$ ipython --no-banner

In [1]: import numpy as np

In [2]: np.set_printoptions(precision=2, suppress=True, linewidth=100)

In [3]: rd = lambda a: np.round(a, 2) + 0

In [4]: data = np.vander(np.arange(5) - 2, 4, increasing=True)

In [5]: print(data)
[[ 1 -2  4 -8]
 [ 1 -1  1 -1]
 [ 1  0  0  0]
 [ 1  1  1  1]
 [ 1  2  4  8]]

In [6]: left, sigma, Vt = np.linalg.svd(data, full_matrices=False)

In [7]: print(rd(left.T @ data @ Vt.T))
[[11.79  0.    0.    0.  ]
 [ 0.    6.09  0.    0.  ]
 [ 0.    0.    1.37  0.  ]
 [ 0.    0.    0.    1.02]]

In [8]: print(rd(np.sqrt((sigma ** 2).sum())), rd(np.linalg.norm(data)))
13.38 13.38

In [9]: print((sigma > 1e-8).sum())
4

In [10]: print(np.abs(left[:, 0]).round(6).argmax())
0

In [11]: print(rd(sigma))
[11.79  6.09  1.37  1.02]

In [12]: print(rd(Vt @ Vt.T))
[[1. 0. 0. 0.]
 [0. 1. 0. 0.]
 [0. 0. 1. 0.]
 [0. 0. 0. 1.]]

In [13]: print(rd(left.T @ left))
[[1. 0. 0. 0.]
 [0. 1. 0. 0.]
 [0. 0. 1. 0.]
 [0. 0. 0. 1.]]

In [14]: vec = np.array([3, 0, 1, 0])

In [15]: rhs = data @ vec

In [16]: beta, lr = np.zeros(4), 1 / np.linalg.norm(data, 2) ** 2

In [17]: for i in range(250):
    ...:     beta -= lr * data.T @ (data @ beta - rhs)
    ...:     if i % 50 == 0: print(i, round(np.linalg.norm(data @ beta - rhs), 2))
    ...: 
0 8.95
50 1.76
100 0.89
150 0.45
200 0.23

In [18]: print(rd(np.linalg.cond(data)))
11.58

In [19]: print(rd(beta))
[2.92 0.   1.03 0.  ]

In [20]: P = data @ np.linalg.solve(data.T @ data, data.T)

In [21]: print(rd(P))
[[ 0.99  0.06 -0.09  0.06 -0.01]
 [ 0.06  0.77  0.34 -0.23  0.06]
 [-0.09  0.34  0.49  0.34 -0.09]
 [ 0.06 -0.23  0.34  0.77  0.06]
 [-0.01  0.06 -0.09  0.06  0.99]]

In [22]: print(rd(P @ data[:, 2]))
[4. 1. 0. 1. 4.]

In [23]: print(rd(np.linalg.eigvalsh(P)))
[0. 1. 1. 1. 1.]

In [24]: print(np.allclose(P @ P, P))
True

In [25]: print(np.linalg.matrix_rank(np.eye(5) - P))
1

In [26]: print(rd((np.eye(5) - P) @ data))
[[0. 0. 0. 0.]
 [0. 0. 0. 0.]
 [0. 0. 0. 0.]
 [0. 0. 0. 0.]
 [0. 0. 0. 0.]]

In [27]: print(np.trace(P))
4.0

In [28]: arr = np.load("test0.npy")

In [29]: print(arr)
[[  0.88   0.66  -1.01 -12.32   3.38]
 [  1.45  -0.02   0.94   6.92  -1.47]
 [ -0.74  -0.67   0.61   1.06  -2.5 ]
 [ -0.06  -0.16   0.87   1.7   -1.51]
 [  0.6    0.37  -0.57   0.34  -4.07]
 [ -0.14  -0.43  -1.05   3.33   1.18]
 [ -0.63  -0.48  -0.35   2.5    1.41]
 [ -0.05   0.12   0.44  -5.07   1.5 ]
 [  0.18   0.03  -1.73   4.42   2.27]
 [  0.05  -0.05   2.4   -4.26   1.14]
 [  1.2    0.05   0.47  -5.7    2.63]
 [  0.32   0.08   1.44  -1.77  -2.25]
 [  0.38   0.25   0.04   2.37  -1.24]
 [  0.32  -0.21   0.49   3.91   1.03]
 [  0.35   0.41   2.18   0.47  -0.39]
 [ -0.04  -0.31  -0.37   8.42   4.34]
 [  1.24  -0.09  -2.11   1.65   2.16]
 [ -0.03   0.21  -1.08  -2.15  -0.93]
 [  0.57   0.25   1.35   2.75   1.03]
 [  0.14  -0.07   0.22  -4.89  -0.89]
 [ -0.48   0.59   0.43   3.17   2.28]
 [ -0.01  -0.32  -0.57   4.94   0.21]
 [ -0.42   0.1    0.19   6.45  -1.37]
 [ -0.05  -0.11   0.08  -1.26   4.94]
 [  0.58   0.44  -0.06   2.69   2.86]
 [  0.44  -0.03   0.02  -5.04   0.13]
 [  0.77  -0.12   0.55   1.41  -2.56]
 [  0.23   0.29  -1.82   1.51   0.78]
 [ -0.14  -0.3    0.33  -2.28  -0.81]
 [ -0.39  -0.91  -0.67  -6.39   0.53]]

In [30]: w1 = np.array([[-3, 9, 1, -1, -9],
    ...:     [6, 8, -2, 2, -8],
    ...:     [0, -3, 4, -7, 1],
    ...:     [2, -5, 2, 1, -1],
    ...:     [5, -9, -9, -7, 4]])

In [31]: beta = np.array([0, 0, 2, 2, 2])

In [32]: H = np.maximum(arr @ w1 + beta, 0)

In [33]: print((H > 0).astype(int))
[[0 1 0 0 1]
 [1 0 1 1 0]
 [0 1 1 1 1]
 [0 1 1 1 0]
 [0 1 1 1 0]
 [1 0 0 1 1]
 [1 0 0 0 1]
 [0 1 0 0 1]
 [1 0 0 1 1]
 [0 1 0 0 1]
 [0 1 0 0 1]
 [0 1 1 1 0]
 [0 1 1 1 0]
 [1 0 1 0 1]
 [1 1 1 0 0]
 [1 0 0 0 1]
 [1 0 0 1 0]
 [0 1 1 1 0]
 [1 0 1 0 0]
 [0 1 1 1 1]
 [1 0 0 0 1]
 [1 0 1 1 0]
 [1 0 1 1 0]
 [1 0 0 0 1]
 [1 0 0 0 1]
 [0 1 0 0 1]
 [0 1 1 1 0]
 [1 0 0 1 0]
 [0 1 1 1 1]
 [0 1 0 0 1]]

In [34]: print(np.linalg.matrix_rank(H))
5

In [35]: C = np.array([[1, 1, 1], [3, -3, -2], [-2, -3, -1], [0, 1, 0], [-3, -1, 0]])

In [36]: print((H @ C).round(6).argmax(axis=1))
[0 2 2 2 0 2 2 0 2 2 0 0 0 2 2 2 1 0 2 0 2 2 2 2 2 0 0 1 0 0]

In [37]: C = arr[[11, 24]].astype(float)

In [38]: for _ in range(4):
    ...:     labels = np.linalg.norm(arr[:, None] - C, axis=-1).argmin(axis=1)
    ...:     C = np.array([arr[labels == j].mean(axis=0) for j in range(2)])
    ...: 

In [39]: print(labels)
[0 1 1 1 1 1 1 0 1 0 0 0 1 1 1 1 1 0 1 0 1 1 1 0 1 0 1 1 0 0]

In [40]: print(rd(C))
[[ 0.22 -0.03  0.24 -4.65  0.85]
 [ 0.22  0.   -0.05  3.16  0.23]]

In [41]: print(rd(C[1] - C[0]))
[ 0.    0.03 -0.29  7.81 -0.62]

In [42]: print(np.abs(C[1] - C[0]).argmax())
3

In [43]: q, Rm = np.linalg.qr(arr)

In [44]: print(np.allclose(Rm.T @ Rm, arr.T @ arr))
True

In [45]: print(rd(q))
[[-0.28  0.26  0.19  0.46  0.18]
 [-0.46 -0.2  -0.18 -0.31 -0.11]
 [ 0.24 -0.28 -0.13  0.   -0.15]
 [ 0.02 -0.08 -0.16 -0.07 -0.08]
 [-0.19  0.13  0.11 -0.04 -0.41]
 [ 0.04 -0.22  0.17 -0.1   0.08]
 [ 0.2  -0.19  0.05 -0.07  0.15]
 [ 0.02  0.07 -0.07  0.2   0.14]
 [-0.06 -0.01  0.3  -0.17  0.13]
 [-0.02 -0.03 -0.42  0.16  0.2 ]
 [-0.38 -0.12 -0.09  0.21  0.21]
 [-0.1   0.   -0.25  0.05 -0.15]
 [-0.12  0.09  0.   -0.11 -0.12]
 [-0.1  -0.16 -0.1  -0.16  0.12]
 [-0.11  0.19 -0.37 -0.06  0.04]
 [ 0.01 -0.17  0.05 -0.32  0.4 ]
 [-0.4  -0.21  0.35 -0.06  0.07]
 [ 0.01  0.12  0.2   0.08 -0.14]
 [-0.18  0.07 -0.23 -0.14  0.14]
 [-0.04 -0.06 -0.04  0.2  -0.08]
 [ 0.15  0.39 -0.04 -0.16  0.22]
 [ 0.   -0.18  0.09 -0.18  0.02]
 [ 0.13  0.11 -0.02 -0.26 -0.09]
 [ 0.02 -0.06 -0.02  0.06  0.44]
 [-0.19  0.17  0.02 -0.14  0.23]
 [-0.14 -0.07 -0.01  0.2  -0.01]
 [-0.25 -0.17 -0.11 -0.06 -0.21]
 [-0.07  0.13  0.33 -0.07 -0.02]
 [ 0.04 -0.15 -0.07  0.11 -0.05]
 [ 0.12 -0.46  0.08  0.32  0.04]]

In [46]: print(q.shape, Rm.shape)
(30, 5) (5, 5)

In [47]: print(np.trace(q @ q.T))
5.0

In [48]: gram = np.cov(q, rowvar=False)

In [49]: print(gram.shape)
(5, 5)

In [50]: print(rd(q.std(axis=0)))
[0.17 0.18 0.18 0.18 0.18]

In [51]: print(rd(np.linalg.eigvalsh(gram)[::-1]))
[0.03 0.03 0.03 0.03 0.03]

In [52]: D = np.linalg.norm(arr[:, None] - arr[None], axis=-1)

In [53]: print((D + 1e9 * np.eye(30)).round(6).argmin(axis=1))
[10 22  3 12 26  6  5 25  5  7  7 28  3 18  3  8 27 28 13 25 24 13  1 24 20 19  3 16 17 25]

In [54]: print(rd(D[:5, :5]))
[[ 0.   19.96 14.85 15.02 14.7 ]
 [19.96  0.    6.38  5.44  7.29]
 [14.85  6.38  0.    1.48  2.69]
 [15.02  5.44  1.48  0.    3.35]
 [14.7   7.29  2.69  3.35  0.  ]]

In [55]: print(np.flatnonzero(D[1] < D.mean() / 2))
[ 1 22]

In [56]: J = np.load("w.npy")

In [57]: print(J)
[[-0.2   0.1   0.14  0.16 -0.1  -0.3 ]
 [ 0.4  -0.2  -0.28 -0.32  0.2   0.6 ]
 [-0.9   0.45  0.63  0.72 -0.45 -1.35]
 [ 0.4  -0.2  -0.28 -0.32  0.2   0.6 ]]

In [58]: w1 = np.array([[1, 1, 1], [-2, 1, -1], [-2, 0, 0], [-1, 1, 1]])

In [59]: beta = np.array([-9, 6, -1])

In [60]: H = np.maximum(data @ w1 + beta, 0)

In [61]: print((H > 0).astype(int))
[[0 0 0]
 [0 1 0]
 [0 1 0]
 [0 1 0]
 [0 1 1]]

In [62]: print(np.linalg.matrix_rank(H))
2

In [63]: C = np.array([[3, -1, 0], [2, -2, 0], [2, -1, 3]])

In [64]: print(H @ C)
[[  0   0   0]
 [ 10 -10   0]
 [ 14 -14   0]
 [ 18 -18   0]
 [ 46 -40  18]]

In [65]: print(rd(np.linalg.norm(J[0] - J[1])))
1.33

In [66]: print(rd(np.linalg.norm(J[0], 1)), rd(np.linalg.norm(J[0], np.inf)))
1.0 0.3

In [67]: print(rd(np.linalg.norm(J) ** 2 / np.linalg.norm(J, 2) ** 2))
1.0

In [68]: print(rd(np.linalg.norm(J, "nuc")))
2.39

In [69]: print(rd(np.linalg.norm(J, 1)), rd(np.linalg.norm(J, np.inf)))
2.85 4.5

In [70]: print(np.unique(J.round(6), axis=0).shape)
(3, 6)

In [71]: print(np.linalg.lstsq(J[:-1].T, J[-1])[2])
1

In [72]: print(np.allclose(J[:-1].T @ np.linalg.lstsq(J[:-1].T, J[-1])[0], J[-1]))
True

In [73]: print(rd(np.trace(np.linalg.pinv(J) @ J)))
1.0

In [74]: print(rd(J @ np.linalg.pinv(J) @ J))
[[-0.2   0.1   0.14  0.16 -0.1  -0.3 ]
 [ 0.4  -0.2  -0.28 -0.32  0.2   0.6 ]
 [-0.9   0.45  0.63  0.72 -0.45 -1.35]
 [ 0.4  -0.2  -0.28 -0.32  0.2   0.6 ]]

In [75]: B = np.array([[2, -3, -2, 1, 0, 2],
    ...:     [-2, 2, -1, 0, 2, 0],
    ...:     [-3, -2, 2, -1, 0, -2],
    ...:     [2, 0, 3, 3, 2, 1],
    ...:     [-1, -2, 3, 1, -3, 0],
    ...:     [2, 2, -1, 2, -3, -2]])

In [76]: mat = np.tril(B)

In [77]: print(mat)
[[ 2  0  0  0  0  0]
 [-2  2  0  0  0  0]
 [-3 -2  2  0  0  0]
 [ 2  0  3  3  0  0]
 [-1 -2  3  1 -3  0]
 [ 2  2 -1  2 -3 -2]]

In [78]: w1 = np.array([[2, -1, 2, 0],
    ...:     [2, -1, 1, -2],
    ...:     [1, -1, 2, 0],
    ...:     [0, 1, 1, -3],
    ...:     [-2, -3, -3, -2],
    ...:     [2, 2, -1, 2]])

In [79]: beta = np.array([-2, -3, -2, -2])

In [80]: H = np.maximum(mat @ w1 + beta, 0)

In [81]: print(rd((H > 0).mean(axis=0)))
[0.67 0.33 0.67 0.33]

In [82]: print(np.linalg.matrix_rank(H))
4

In [83]: print((H > 0).astype(int))
[[1 0 1 0]
 [0 0 0 0]
 [0 0 0 1]
 [1 0 1 0]
 [1 1 1 1]
 [1 1 1 0]]

In [84]: print(H)
[[ 2  0  2  0]
 [ 0  0  0  0]
 [ 0  0  0  2]
 [ 5  0 11  0]
 [ 1  7 10  5]
 [ 7  1 15  0]]

In [85]: C = np.array([[3, 2], [0, 0], [1, 2], [1, 1]])

In [86]: print(H @ C)
[[ 8  8]
 [ 0  0]
 [ 2  2]
 [26 32]
 [18 27]
 [36 44]]

In [87]: print((H @ C).round(6).argmax(axis=1))
[0 0 0 1 1 1]

In [88]: print(rd(np.linalg.norm(H, axis=0)))
[ 8.89  7.07 21.21  5.39]

In [89]: print(rd(np.linalg.norm(H[3] - H[0])))
9.49

In [90]: print(rd(np.linalg.norm(H) ** 2 / np.linalg.norm(H, 2) ** 2))
1.13

In [91]: print(rd(np.linalg.norm(H, axis=1)))
[ 2.83  0.    2.   12.08 13.23 16.58]

In [92]: print(rd(np.linalg.norm(H[3], 1)), rd(np.linalg.norm(H[3], np.inf)))
16.0 11.0

In [93]: q, Rm = np.linalg.qr(mat)

In [94]: print(rd(Rm))
[[-5.1  -1.57  0.98 -1.77  0.59  0.78]
 [ 0.   -3.68  2.84  0.21 -0.25  0.75]
 [ 0.    0.   -3.74 -2.98  1.57  0.24]
 [ 0.    0.    0.   -1.4   2.31  1.46]
 [ 0.    0.    0.    0.    3.13  0.63]
 [ 0.    0.    0.    0.    0.   -0.47]]

In [95]: print(rd(q))
[[-0.39  0.17  0.02  0.47 -0.27  0.72]
 [ 0.39 -0.71 -0.44  0.33 -0.16  0.12]
 [ 0.59  0.29 -0.16 -0.36  0.26  0.59]
 [-0.39  0.17 -0.78  0.03  0.45 -0.08]
 [ 0.2   0.46 -0.4  -0.04 -0.73 -0.23]
 [-0.39 -0.38 -0.12 -0.73 -0.31  0.23]]

In [96]: print(rd(q.T @ q))
[[1. 0. 0. 0. 0. 0.]
 [0. 1. 0. 0. 0. 0.]
 [0. 0. 1. 0. 0. 0.]
 [0. 0. 0. 1. 0. 0.]
 [0. 0. 0. 0. 1. 0.]
 [0. 0. 0. 0. 0. 1.]]

In [97]: print(q.shape, Rm.shape)
(6, 6) (6, 6)

In [98]: u = np.array([2, 2, 1, 2, 2, 1])

In [99]: B = mat + np.outer(u, np.eye(6)[4])

In [100]: print(np.linalg.matrix_rank(B - mat))
1

In [101]: print(rd(np.linalg.det(B) / np.linalg.det(mat)), rd(1 + np.linalg.solve(mat, u)[4]))
1.33 1.33

In [102]: print(rd(np.sort(np.linalg.eigvals(mat))))
[-3. -2.  2.  2.  2.  3.]

In [103]: print(np.linalg.matrix_rank(mat - mat[0, 0] * np.eye(6)))
5

In [104]: print(mat @ mat)
[[ 4  0  0  0  0  0]
 [-8  4  0  0  0  0]
 [-8 -8  4  0  0  0]
 [ 1 -6 15  9  0  0]
 [-2 -4  0  0  9  0]
 [ 6  8 -3 -1 15  4]]

In [105]: E = np.load("block11.npy")

In [106]: print(E)
[[0 1 1 0]
 [1 0 0 0]
 [1 0 0 1]
 [0 0 1 0]]

In [107]: P = np.triu(np.array([[3, 3, 0, 3], [3, 1, 0, 3], [3, 2, 2, 1], [1, 2, 0, 1]]), 1) + np.eye(4)

In [108]: B = P @ E @ np.linalg.inv(P)

In [109]: print(P @ E - E @ P)
[[ 3.  0.  3. -4.]
 [ 0. -3.  3. -3.]
 [ 0. -3.  1. -3.]
 [ 0.  0.  0. -1.]]

In [110]: print(np.trace(B), np.trace(E))
0.0 0

In [111]: print(rd(np.poly(B)))
[ 1.  0. -3.  0.  1.]

In [112]: vec = np.array([-2, -3, 2, -1])

In [113]: h1 = np.maximum(E @ vec, 0)

In [114]: print(rd(np.tanh(E @ vec)))
[-0.76 -0.96 -1.    0.96]

In [115]: print(h1)
[0 0 0 2]

In [116]: print(E.T @ h1)
[0 0 2 0]

In [117]: print(np.maximum(E @ vec, 0) - np.maximum(-E @ vec, 0))
[-1 -2 -3  2]

In [118]: print(np.flatnonzero(h1 > 1e-9))
[3]

In [119]: ev, vecs = np.linalg.eigh(E)

In [120]: print(rd(ev))
[-1.62 -0.62  0.62  1.62]

In [121]: print(np.abs(vecs[:, -1]).round(6).argmax())
0

In [122]: print(rd(np.linalg.svd(E, compute_uv=False)))
[1.62 1.62 0.62 0.62]

In [123]: print(rd(np.linalg.eigvalsh(E + 3 * np.eye(4))))
[1.38 2.38 3.62 4.62]

In [124]: print(rd(vecs.T @ E @ vecs))
[[-1.62  0.    0.    0.  ]
 [ 0.   -0.62  0.    0.  ]
 [ 0.    0.    0.62  0.  ]
 [ 0.    0.    0.    1.62]]

In [125]: u = np.array([2, -2])

In [126]: print(np.convolve(E[0], u))
[ 0  2  0 -2  0]

In [127]: print(np.correlate(E[0], E[3], "full"))
[0 0 1 1 0 0 0]

In [128]: M = np.array([[0.97, 0.01, 1.03],
     ...:     [0.94, 0.01, 1.02],
     ...:     [1.0, -0.12, 0.98],
     ...:     [1.01, 0.02, 1.02],
     ...:     [1.07, -0.02, 1.01],
     ...:     [1.04, -0.01, 0.98],
     ...:     [1.01, -0.07, 1.0],
     ...:     [0.96, 1.03, 2.03],
     ...:     [1.07, 0.97, 2.03],
     ...:     [0.93, 1.02, 1.94],
     ...:     [0.96, 1.02, 2.01],
     ...:     [1.1, 0.93, 1.99],
     ...:     [1.06, 0.97, 2.04],
     ...:     [0.98, 1.02, 1.98]])

In [129]: print(M)
[[ 0.97  0.01  1.03]
 [ 0.94  0.01  1.02]
 [ 1.   -0.12  0.98]
 [ 1.01  0.02  1.02]
 [ 1.07 -0.02  1.01]
 [ 1.04 -0.01  0.98]
 [ 1.01 -0.07  1.  ]
 [ 0.96  1.03  2.03]
 [ 1.07  0.97  2.03]
 [ 0.93  1.02  1.94]
 [ 0.96  1.02  2.01]
 [ 1.1   0.93  1.99]
 [ 1.06  0.97  2.04]
 [ 0.98  1.02  1.98]]

In [130]: left, sigma, Vt = np.linalg.svd(M, full_matrices=False)

In [131]: print(rd(sigma))
[7.31 1.72 0.09]

In [132]: print(rd(np.cumsum(sigma ** 2) / np.sum(sigma ** 2)))
[0.95 1.   1.  ]

In [133]: print(np.abs(left[:, 0]).round(6).argmax())
12

In [134]: print(left.shape, sigma.shape, Vt.shape)
(14, 3) (3,) (3, 3)
